% python3 -q
>>> import numpy as np
>>> import numpy.linalg as la
>>> np.set_printoptions(suppress=True, linewidth=200)
>>> def tidy(a):
...     return np.round(a, 2) + 0
... 
>>> data = np.array([[1, 0, 0, 0], [1, -4, 0, 0], [5, -1, 5, 0], [-5, 4, 4, 0]])
>>> Uu, s, vt = la.svd(data)
>>> V = vt[:(s > 1e-8).sum()]
>>> rng = np.random.default_rng(192143)
>>> vec = data[1] + 3 * data[2] + rng.integers(2) * np.eye(4)[3]
>>> vec
array([16., -7., 15.,  1.])
>>> print(np.allclose(V.T @ V @ vec, vec))
False
>>> tidy(np.diag(V.T @ V))
array([1., 1., 1., 0.])
>>> print(tidy(V.T @ V))
[[1. 0. 0. 0.]
 [0. 1. 0. 0.]
 [0. 0. 1. 0.]
 [0. 0. 0. 0.]]
>>> t3 = np.stack([data, -1 * data, data[::-1]])
>>> t3.shape
(3, 4, 4)
>>> la.matrix_rank(t3.reshape(3, -1))
np.int64(2)
>>> la.matrix_rank(t3)
array([3, 3, 3])
>>> print((t3 @ data.T).shape)
(3, 4, 4)
>>> arr = np.load("block13.npy")
>>> print(arr)
[[ 16   3 -10   6  -7   9   9]
 [  3 -10   0  -4  -7   1  -7]
 [-10   0  18 -11  -4   8   2]
 [  6  -4 -11  -6   6 -15  -9]
 [ -7  -7  -4   6 -12 -12 -11]
 [  9   1   8 -15 -12 -10   1]
 [  9  -7   2  -9 -11   1  -6]]
>>> la.matrix_power(arr, 3)
array([[ 13848,   3019,  -9482,   5975,  -2146,   7134,   7383],
       [  3019,  -5470,    752,  -5279,  -7706,  -4182,  -5675],
       [ -9482,    752,  20330, -11095,  -4423,   7637,   2797],
       [  5975,  -5279, -11095,  -1756,    -15, -15444,  -9795],
       [ -2146,  -7706,  -4423,    -15,  -6850, -12773, -11671],
       [  7134,  -4182,   7637, -15444, -12773,  -6890,  -4000],
       [  7383,  -5675,   2797,  -9795, -11671,  -4000,  -4762]])
>>> print(np.allclose(arr @ arr.T, arr.T @ arr))
True
>>> tidy(np.abs(la.eigvals(arr)).max())
np.float64(33.71)
